>>> import numpy as np
>>> import numpy.linalg as la
>>> np.set_printoptions(precision=2, suppress=True, linewidth=140, sign=" ")
>>> E = np.load("sample2.npy")
>>> E
array([[ 1,  2,  2],
       [ 1,  3,  0],
       [ 2,  3,  0]])
>>> u = np.array([2, 3, 2])
>>> other = E + np.outer(u, np.eye(3)[1])
>>> la.matrix_rank(other - E)
np.int64(1)
>>> la.matrix_rank(la.inv(other) - la.inv(E), tol=1e-8)
np.int64(1)
>>> np.einsum("ii->", E)
np.int64(4)
>>> np.kron(np.eye(2, dtype=int), E)
array([[ 1,  2,  2,  0,  0,  0],
       [ 1,  3,  0,  0,  0,  0],
       [ 2,  3,  0,  0,  0,  0],
       [ 0,  0,  0,  1,  2,  2],
       [ 0,  0,  0,  1,  3,  0],
       [ 0,  0,  0,  2,  3,  0]])
>>> la.eigvals(E)
array([ 4.37, -1.37,  1.  ])
>>> round(float(la.det(E[::-1])), 2)
6.0
>>> np.round(la.det(2 * E), 2), np.round(la.det(E), 2)
(np.float64(-48.0), np.float64(-6.0))
>>> np.poly(E)
array([ 1., -4., -3.,  6.])
>>> round(float(la.det(E.T)), 2)
-6.0
>>> u = np.array([-1, -3, -3])
>>> np.correlate(E[1], E[0], "full")
array([ 2,  8,  7,  3,  0])
>>> np.polyval(u, E[1])
array([ -7, -21,  -3])
>>> np.cross(E[1, :3], E[0, :3])
array([ 6, -2, -1])
>>> np.convolve(E[1], u)
array([ -1,  -6, -12,  -9,   0])
>>> w1 = np.array([[0, 3, 0, 1, 1], [0, 3, 1, 3, 1], [3, 0, 0, 1, 3]])
>>> b = np.array([1, 0, 1, 0, 2])
>>> hid = np.maximum(E @ w1 + b, 0)
>>> (hid > 0).mean(axis=0)
array([ 1.,  1.,  1.,  1.,  1.])
>>> la.matrix_rank(hid)
np.int64(3)
>>> C = np.array([[-2, -3, 0], [0, 3, 0], [3, 1, 1], [3, -1, -3], [2, -3, -2]])
>>> w1 @ C
array([[  5,   5,  -5],
       [ 14,   4, -10],
       [  3, -19,  -9]])
>>> hid @ C
array([[ 44, -33, -46],
       [ 52,   9, -38],
       [ 57,  14, -43]])
>>> (hid @ C).round(6).argmax(axis=1)
array([ 0,  0,  0])
>>> q, r_ = la.qr(E)
>>> round(float(abs(r_[0, 0])), 2), np.round(la.norm(E[:, 0]), 2)
(2.45, np.float64(2.45))
>>> np.round(q.T @ q, 2) + 0
array([[ 1.,  0.,  0.],
       [ 0.,  1.,  0.],
       [ 0.,  0.,  1.]])
>>> np.allclose(r_.T @ r_, E.T @ E)
True
>>> K = 4 * np.eye(5) + np.ones((5, 5))
>>> K
array([[ 5.,  1.,  1.,  1.,  1.],
       [ 1.,  5.,  1.,  1.,  1.],
       [ 1.,  1.,  5.,  1.,  1.],
       [ 1.,  1.,  1.,  5.,  1.],
       [ 1.,  1.,  1.,  1.,  5.]])
>>> vec = np.ones(5)
>>> for _ in range(7):
...     vec = K @ vec
...     vec /= la.norm(vec)
...     print(round(vec @ K @ vec, 2))
... 
9.0
9.0
9.0
9.0
9.0
9.0
9.0
>>> np.round(la.eigvalsh(K)[-1], 2)
np.float64(9.0)
>>> mat = np.loadtxt("mat.csv", delimiter=",")
>>> mat
array([[-1., -1., -2.],
       [-1., -1., -1.],
       [-2., -1., -1.]])
>>> q, r_ = la.qr(mat)
>>> round(float(abs(r_[0, 0])), 2), round(la.norm(mat[:, 0]), 2)
(2.45, np.float64(2.45))
>>> np.round(q.T @ q, 2) + 0
array([[ 1.,  0.,  0.],
       [ 0.,  1.,  0.],
       [ 0.,  0.,  1.]])
>>> np.abs(np.diag(r_))
array([ 2.45,  0.58,  0.71])
>>> q.round(2) + 0
array([[-0.41, -0.58, -0.71],
       [-0.41, -0.58,  0.71],
       [-0.82,  0.58,  0.  ]])
>>> round(np.trace(q @ q.T), 2)
np.float64(3.0)
>>> rng = np.random.default_rng(31397)
>>> z = rng.permutation(3)
>>> z
array([ 0,  2,  1])
>>> other = mat[z][:, z]
>>> round(la.det(other), 2), round(float(la.det(mat[z])), 2)
(np.float64(1.0), -1.0)
>>> np.trace(other)
np.float64(-3.0)
>>> np.sort(np.abs(la.eigvals(other)))
array([ 0.27,  1.  ,  3.73])
>>> round(la.eigvalsh(mat).min(), 2)
np.float64(-3.73)
>>> np.all(la.eigvalsh(mat) > 0)
np.False_
>>> try:
...     la.cholesky(mat)
... except la.LinAlgError as e:
...     print(repr(e))
... 
LinAlgError('Matrix is not positive definite')
>>> vec = np.array([9, 6, 9])
>>> y = mat @ vec
>>> y
array([-33., -24., -33.])
>>> la.solve(mat, mat[:, 0])
array([ 1., -0., -0.])
>>> J = np.loadtxt("test1.csv", delimiter=",")
>>> J
array([[-89.84,  89.64, -49.36],
       [-91.63,  91.62, -50.35],
       [-88.78,  89.86, -51.01],
       [-88.81,  91.93, -49.78],
       [-90.12,  90.29, -50.65],
       [-89.42,  90.68, -50.94],
       [-91.02,  89.75, -50.15],
       [-88.42,  91.38, -50.98],
       [-87.68,  88.08, -50.86],
       [-89.95,  89.59, -49.61],
       [-90.61,  89.99, -49.76],
       [-91.25,  90.23, -51.47],
       [-88.74,  89.66, -50.7 ],
       [-88.71,  89.69, -50.06],
       [-90.92,  90.81, -49.35],
       [-88.43,  90.03, -49.72],
       [-89.66,  90.27, -49.83],
       [-86.79,  89.53, -50.55],
       [-89.53,  89.72, -50.08],
       [-89.46,  90.66, -49.68],
       [-89.54,  91.19, -48.87],
       [-90.3 ,  90.62, -51.64],
       [-89.62,  89.88, -51.05],
       [-90.86,  89.8 , -50.07],
       [-90.48,  89.11, -50.17],
       [-89.6 ,  89.14, -51.64],
       [-89.74,  89.97, -50.33],
       [-89.45,  89.93, -50.71]])
>>> cen = J - J.mean(axis=0)
>>> vecs = la.svd(cen)[2][:1]
>>> other = cen - cen @ vecs.T @ vecs
>>> round(la.norm(other) / la.norm(cen), 2)
np.float64(0.67)
>>> other.std(axis=0)
array([ 0.29,  0.69,  0.68])
>>> np.diag(vecs.T @ vecs)
array([ 0.86,  0.12,  0.02])
>>> np.cov(cen @ vecs.T, rowvar=False)
array( 1.28)
